$ python3 -q
>>> import numpy as np
>>> import numpy.linalg as la
>>> np.set_printoptions(suppress=True, linewidth=200)
>>> rd = lambda a: np.round(a, 1) + 0
>>> K = np.load("dump.npy")
>>> K
array([[ -2,   2,   0,   0,  -1],
       [ -3,   4,   2,  -2,   0],
       [ -6,   6,   4,   1,   1],
       [ -5,   5,   4,  -2,  -1],
       [ -4,   8,   3,  -3,  -3],
       [ -5,   5,   4,  -6,  -4],
       [ -8,   5,   6,  -6,  -5],
       [ -6,   4,   4,  -8,  -2],
       [ -7,   1,   2,  -6,   1],
       [ -9,  -1,   5,  -9,   4],
       [-11,   0,   2, -12,   3],
       [ -8,   2,   0, -10,   4],
       [-10,   4,  -1,  -7,   6],
       [ -7,   3,  -3,  -4,   8],
       [ -6,   6,  -6,  -7,   9],
       [ -4,   6,  -4,  -6,   9],
       [ -2,   6,  -3,  -8,   9],
       [  1,   8,   0,  -5,   9],
       [  3,   6,   0,  -4,   6],
       [  4,   4,   2,  -1,   6],
       [  5,   7,   5,  -2,   4],
       [  8,   6,   8,  -1,   7],
       [  8,   6,  10,   0,   6],
       [  9,   6,   9,   1,   4],
       [  7,   8,  10,   3,   5],
       [  5,   6,   8,   4,   4],
       [  4,   7,  11,   3,   6],
       [  1,   4,  13,   1,   8],
       [  1,   5,  12,   1,   5],
       [ -2,   4,  13,   1,   8],
       [ -3,   4,  15,  -2,   6],
       [ -1,   6,  15,   0,   9],
       [ -2,   7,  16,  -1,  11]])
>>> dist = la.norm(K[:, None] - K[None], axis=-1)
>>> dist.mean(axis=1).argmax()
np.int64(10)
>>> print(dist[7].round(6).argsort(kind="stable")[:4])
[7 5 6 8]
>>> np.unravel_index(dist.round(6).argmax(), dist.shape)
(np.int64(10), np.int64(24))
>>> dist.shape
(33, 33)
>>> rd(dist[:5, :5])
array([[0. , 3.7, 7.3, 6.2, 7.9],
       [3.7, 0. , 5.2, 3.2, 5.3],
       [7.3, 5.2, 0. , 3.9, 6.4],
       [6.2, 3.2, 3.9, 0. , 4. ],
       [7.9, 5.3, 6.4, 4. , 0. ]])
>>> Xs = K - K.mean(axis=0)
>>> Uu, sv, VT = la.svd(Xs, full_matrices=False)
>>> print(np.abs(VT[0]).argmax())
2
>>> la.matrix_rank(Xs)
np.int64(5)
>>> rd(VT[0] * np.sign(VT[0, np.abs(VT[0]).argmax()]))
array([0.6, 0.1, 0.6, 0.5, 0.2])
>>> print(np.searchsorted(np.cumsum(sv ** 2) / (sv ** 2).sum(), 0.9) + 1)
3
>>> (np.sign(Uu[:, 0]) == np.sign(Uu[0, 0])).astype(int)
array([1, 1, 1, 1, 1, 1, 1, 1, 1, 1, 1, 1, 1, 1, 1, 1, 1, 1, 1, 0, 0, 0, 0, 0, 0, 0, 0, 0, 0, 0, 0, 0, 0])
>>> rd(sv ** 2 / (sv ** 2).sum())
array([0.6, 0.2, 0.1, 0. , 0. ])
